% ipython --no-banner

In [1]: import numpy as np

In [2]: np.set_printoptions(suppress=True, linewidth=200)

In [3]: def rnd(a):
   ...:     return np.round(a, 4) + 0
   ...: 

In [4]: X = np.load("x.npy")

In [5]: X
Out[5]: 
array([[ 7.4582,  2.7832,  4.7832,  8.9384,  5.    ],
       [-1.4877, -2.1912, -0.1912, -0.9497,  5.    ],
       [ 6.4466,  0.4875,  2.4875,  8.0648,  5.    ],
       [-1.0817,  1.6567,  3.6567,  1.7821,  5.    ],
       [ 3.2724,  3.1752,  5.1752,  7.1882,  5.    ],
       [ 8.4209,  9.8056, 11.8056, 11.794 ,  5.    ],
       [ 7.6965,  3.6293,  5.6293,  9.3323,  5.    ],
       [ 1.1334,  2.308 ,  4.308 ,  4.0022,  5.    ],
       [ 4.668 ,  5.165 ,  7.165 ,  8.1375,  5.    ],
       [ 3.3294, -0.3895,  1.6105,  4.0065,  5.    ],
       [ 3.628 ,  3.6589,  5.6589,  6.0644,  5.    ],
       [ 3.2227,  8.2943, 10.2943,  7.7354,  5.    ],
       [ 1.5722, -2.1355, -0.1355,  0.953 ,  5.    ],
       [ 0.6672, -2.8862, -0.8862,  0.9669,  5.    ],
       [ 3.7931,  5.5517,  7.5517,  6.7436,  5.    ],
       [ 3.0768,  4.7836,  6.7836,  5.3511,  5.    ],
       [ 4.8058,  0.2674,  2.2674,  5.4118,  5.    ],
       [ 3.3889, -2.4992, -0.4992,  3.5672,  5.    ],
       [ 2.7173,  3.7988,  5.7988,  5.3142,  5.    ],
       [-0.8213, -1.8745,  0.1255,  0.83  ,  5.    ],
       [-3.0947, -2.0557, -0.0557, -1.09  ,  5.    ],
       [ 2.4447,  1.1813,  3.1813,  4.9465,  5.    ],
       [ 4.8457, -2.5554, -0.5554,  4.2826,  5.    ],
       [ 1.4154,  1.2272,  3.2272,  3.2024,  5.    ],
       [-1.0576, -0.149 ,  1.851 ,  1.1385,  5.    ],
       [-3.2267,  3.4971,  5.4971, -0.0342,  5.    ],
       [-0.4584, -0.1379,  1.8621,  1.9969,  5.    ],
       [ 1.229 ,  1.8133,  3.8133,  3.0648,  5.    ],
       [ 8.9618,  4.3233,  6.3233, 10.3307,  5.    ],
       [ 7.6378,  2.2589,  4.2589,  8.6814,  5.    ],
       [ 3.1117,  3.8898,  5.8898,  6.4848,  5.    ]])

In [6]: x0 = np.array([0, 1, -1, -2, 2])

In [7]: (X @ x0).argmax()
Out[7]: np.int64(20)

In [8]: X @ np.eye(5)[3]
Out[8]: 
array([ 8.9384, -0.9497,  8.0648,  1.7821,  7.1882, 11.794 ,  9.3323,  4.0022,  8.1375,  4.0065,  6.0644,  7.7354,  0.953 ,  0.9669,  6.7436,  5.3511,  5.4118,  3.5672,  5.3142,  0.83  , -1.09  ,
        4.9465,  4.2826,  3.2024,  1.1385, -0.0342,  1.9969,  3.0648, 10.3307,  8.6814,  6.4848])

In [9]: np.linalg.norm(X @ x0) <= np.linalg.norm(X, 2) * np.linalg.norm(x0) + 1e-9
Out[9]: np.True_

In [10]: x0 @ X
---------------------------------------------------------------------------
ValueError                                Traceback (most recent call last)
Cell In[10], line 1
----> 1 x0 @ X

ValueError: matmul: Input operand 1 has a mismatch in its core dimension 0, with gufunc signature (n?,k),(k,m?)->(n?,m?) (size 31 is different from 5)
